In [1]: import numpy as np

In [2]: import numpy.linalg as la

In [3]: np.set_printoptions(suppress=True, linewidth=160)

In [4]: K = np.load("data.npy")

In [5]: print(K)
[[ 3 -3  1  0  0 -1 -1]
 [ 0  3  2  1  2  3  2]
 [ 0  0  2  3 -2 -1  1]
 [ 0  0  0  1 -1  2 -1]
 [ 0  0  0  0  3  0 -2]
 [ 0  0  0  0  0 -3  2]
 [ 0  0  0  0  0  0  2]]

In [6]: # triangular

In [7]: rng = np.random.default_rng(53)

In [8]: lab = rng.permutation(7)

In [9]: Y = K[:, lab] * rng.choice([-1, 1], 7)

In [10]: print(Y)
[[ 0  3  1 -3  1 -1  0]
 [ 2 -3 -2  0  2  3  1]
 [-2  0 -1  0  2 -1  3]
 [-1  0  1  0  0  2  1]
 [ 3  0  2  0  0  0  0]
 [ 0  0 -2  0  0 -3  0]
 [ 0  0 -2  0  0  0  0]]

In [11]: U, _, vt = la.svd(K.T @ Y)

In [12]: print(np.round(U @ vt, 1) + 0)
[[ 0.  0.  0. -1.  0.  0.  0.]
 [ 0. -1.  0.  0.  0.  0.  0.]
 [ 0.  0.  0.  0.  1.  0.  0.]
 [ 0.  0.  0.  0.  0.  0.  1.]
 [ 1.  0.  0.  0.  0.  0.  0.]
 [ 0.  0.  0.  0.  0.  1.  0.]
 [ 0.  0. -1.  0.  0.  0.  0.]]

In [13]: print(lab)
[4 1 6 0 2 5 3]

In [14]: E = np.load("w.npy")

In [15]: print(E)
[[  0   0   0  -9  12  24]
 [  0   0   0  18 -12 -27]
 [  0   0   0  15 -24 -24]
 [-15  20  40  -9  12  24]
 [ 30 -20 -45  18 -12 -27]
 [ 25 -40 -40  15 -24 -24]]

In [16]: print(la.matrix_rank(E))
6

In [17]: print(E.shape)
(6, 6)

In [18]: print(E - E[0])
[[  0   0   0   0   0   0]
 [  0   0   0  27 -24 -51]
 [  0   0   0  24 -36 -48]
 [-15  20  40   0   0   0]
 [ 30 -20 -45  27 -24 -51]
 [ 25 -40 -40  24 -36 -48]]

In [19]: print(np.diff(E, axis=0))
[[  0   0   0  27 -24 -51]
 [  0   0   0  -3 -12   3]
 [-15  20  40 -24  36  48]
 [ 45 -40 -85  27 -24 -51]
 [ -5 -20   5  -3 -12   3]]

In [20]: print(np.abs(E).max())
45

In [21]: print(np.count_nonzero(E))
27

In [22]: print(E.sum(axis=1))
[ 27 -21 -33  72 -56 -88]

In [23]: print(round(la.norm(E), 1))
127.0

In [24]: Y = la.inv(E)

In [25]: print(np.round(la.inv(Y), 1))
[[  0.   0.   0.  -9.  12.  24.]
 [ -0.  -0.  -0.  18. -12. -27.]
 [ -0.  -0.  -0.  15. -24. -24.]
 [-15.  20.  40.  -9.  12.  24.]
 [ 30. -20. -45.  18. -12. -27.]
 [ 25. -40. -40.  15. -24. -24.]]

In [26]: print((np.abs(Y) > 1e-9).astype(int))
[[1 1 1 1 1 1]
 [1 1 1 1 1 1]
 [1 1 1 1 1 1]
 [1 1 1 0 0 0]
 [1 1 1 0 0 0]
 [1 1 1 0 0 0]]

In [27]: print(np.allclose(Y, E.T))
False

In [28]: print(round(la.slogdet(E)[0], 1))
-1.0

In [29]: print(np.allclose(E, E.T))
False

In [30]: print(np.allclose(E @ E.T, E.T @ E))
False

In [31]: C2 = E.T @ E

In [32]: print((E @ E.T).shape)
(6, 6)

In [33]: print(C2)
[[ 1750 -1900 -2950  1050 -1140 -1770]
 [-1900  2400  3300 -1140  1440  1980]
 [-2950  3300  5225 -1770  1980  3135]
 [ 1050 -1140 -1770  1260 -1368 -2124]
 [-1140  1440  1980 -1368  1728  2376]
 [-1770  1980  3135 -2124  2376  3762]]

In [34]: print(la.matrix_rank(C2))
6

In [35]: print(np.round(la.eigvalsh(C2)[::-1], 1))
[13405.1  2214.8   340.2    93.3    56.2    15.4]

In [36]: Q, _ = la.qr(np.array([[-0.4, -0.5, -1.3, -0.3, -0.2, -1.2, -0.1, 0.3, 1.3],
    ...:     [1.7, 1.4, 1.1, 0.4, -1.5, 0.6, 0.4, 0.8, -1.0],
    ...:     [0.0, 0.7, -1.0, 2.8, 0.8, -0.3, -0.3, 0.2, 1.8],
    ...:     [-0.2, 0.2, 0.0, -1.1, -1.2, -0.4, -0.4, 0.4, -1.7],
    ...:     [-0.9, -1.5, -0.1, 0.7, -0.5, -1.7, 0.1, 2.2, 0.0],
    ...:     [1.0, 0.6, -1.0, -1.2, 0.8, 0.1, 1.8, 0.7, 0.3],
    ...:     [1.0, -0.4, 0.6, 1.2, -0.5, -1.1, 0.9, 0.7, 0.3],
    ...:     [1.3, -0.8, 1.7, 0.2, -1.2, 0.2, -0.1, 1.0, 1.2],
    ...:     [-0.1, -0.4, -0.6, 0.2, -1.0, -0.4, 1.5, 1.0, 0.6]]))

In [37]: vals = np.array([2, 5, -4, 0, 3, -5, -2, 0, 2])

In [38]: data = Q @ np.diag(vals) @ Q.T

In [39]: print(data.round(1) + 0)
[[-1.2  0.7 -1.4 -0.3  0.8 -1.8 -0.2  0.2  0.8]
 [ 0.7  2.1  0.5  0.  -1.   0.5 -0.6 -0.4  0.9]
 [-1.4  0.5  0.1  0.8 -0.7 -0.5 -0.3 -0.9 -0.6]
 [-0.3  0.   0.8  1.3 -0.6 -0.1 -0.8  0.2  2.1]
 [ 0.8 -1.  -0.7 -0.6  0.9 -1.  -0.4  1.9  1.4]
 [-1.8  0.5 -0.5 -0.1 -1.  -1.3 -0.5  1.  -1.2]
 [-0.2 -0.6 -0.3 -0.8 -0.4 -0.5 -0.6  2.7  1.3]
 [ 0.2 -0.4 -0.9  0.2  1.9  1.   2.7  1.1  0. ]
 [ 0.8  0.9 -0.6  2.1  1.4 -1.2  1.3  0.  -1.5]]

In [40]: vals, evecs = la.eigh(data)

In [41]: print(np.round(evecs.T @ data @ evecs, 1) + 0)
[[-5.  0.  0.  0.  0.  0.  0.  0.  0.]
 [ 0. -4.  0.  0.  0.  0.  0.  0.  0.]
 [ 0.  0. -2.  0.  0.  0.  0.  0.  0.]
 [ 0.  0.  0.  0.  0.  0.  0.  0.  0.]
 [ 0.  0.  0.  0.  0.  0.  0.  0.  0.]
 [ 0.  0.  0.  0.  0.  2.  0.  0.  0.]
 [ 0.  0.  0.  0.  0.  0.  2.  0.  0.]
 [ 0.  0.  0.  0.  0.  0.  0.  3.  0.]
 [ 0.  0.  0.  0.  0.  0.  0.  0.  5.]]

In [42]: print(np.round(evecs @ np.diag(vals) @ evecs.T, 1) + 0)
[[-1.2  0.7 -1.4 -0.3  0.8 -1.8 -0.2  0.2  0.8]
 [ 0.7  2.1  0.5  0.  -1.   0.5 -0.6 -0.4  0.9]
 [-1.4  0.5  0.1  0.8 -0.7 -0.5 -0.3 -0.9 -0.6]
 [-0.3  0.   0.8  1.3 -0.6 -0.1 -0.8  0.2  2.1]
 [ 0.8 -1.  -0.7 -0.6  0.9 -1.  -0.4  1.9  1.4]
 [-1.8  0.5 -0.5 -0.1 -1.  -1.3 -0.5  1.  -1.2]
 [-0.2 -0.6 -0.3 -0.8 -0.4 -0.5 -0.6  2.7  1.3]
 [ 0.2 -0.4 -0.9  0.2  1.9  1.   2.7  1.1  0. ]
 [ 0.8  0.9 -0.6  2.1  1.4 -1.2  1.3  0.  -1.5]]
